$ python3 -q
>>> import numpy as np
>>> import numpy.linalg as la
>>> np.set_printoptions(precision=2, suppress=True, linewidth=140)
>>> data = np.loadtxt("x.csv", delimiter=",")
>>> data
array([[ 1.,  1.,  1.,  1., -1., -1., -1., -1.],
       [ 1., -1.,  1., -1., -1.,  1., -1.,  1.],
       [ 1., -1., -1.,  1., -1.,  1.,  1., -1.],
       [ 1., -1., -1.,  1.,  1., -1., -1.,  1.],
       [ 1.,  1., -1., -1., -1., -1.,  1.,  1.]])
>>> def softmax(z):
...     e = np.exp(z - z.max(axis=-1, keepdims=True))
...     return e / e.sum(axis=-1, keepdims=True)
... 
>>> softmax(data).sum(axis=1)
array([1., 1., 1., 1., 1.])
>>> softmax(data[2])
array([0.22, 0.03, 0.03, 0.22, 0.03, 0.22, 0.22, 0.03])
>>> att = data @ data.T / np.sqrt(8)
>>> softmax(att + np.triu(np.full(att.shape, -np.inf), 1))
array([[1.  , 0.  , 0.  , 0.  , 0.  ],
       [0.06, 0.94, 0.  , 0.  , 0.  ],
       [0.05, 0.05, 0.89, 0.  , 0.  ],
       [0.05, 0.05, 0.05, 0.85, 0.  ],
       [0.05, 0.05, 0.05, 0.05, 0.81]])
>>> softmax(att)
array([[0.81, 0.05, 0.05, 0.05, 0.05],
       [0.05, 0.81, 0.05, 0.05, 0.05],
       [0.05, 0.05, 0.81, 0.05, 0.05],
       [0.05, 0.05, 0.05, 0.81, 0.05],
       [0.05, 0.05, 0.05, 0.05, 0.81]])
>>> softmax(att)[2] @ data
array([ 1.  , -0.81, -0.81,  0.81, -0.9 ,  0.71,  0.71, -0.71])
>>> B = data / np.sqrt((data ** 2).mean(axis=1, keepdims=True))
>>> B[0]
array([ 1.,  1.,  1.,  1., -1., -1., -1., -1.])
>>> la.norm(B, axis=1)
array([2.83, 2.83, 2.83, 2.83, 2.83])
>>> data - data.mean(axis=1, keepdims=True)
array([[ 1.,  1.,  1.,  1., -1., -1., -1., -1.],
       [ 1., -1.,  1., -1., -1.,  1., -1.,  1.],
       [ 1., -1., -1.,  1., -1.,  1.,  1., -1.],
       [ 1., -1., -1.,  1.,  1., -1., -1.,  1.],
       [ 1.,  1., -1., -1., -1., -1.,  1.,  1.]])
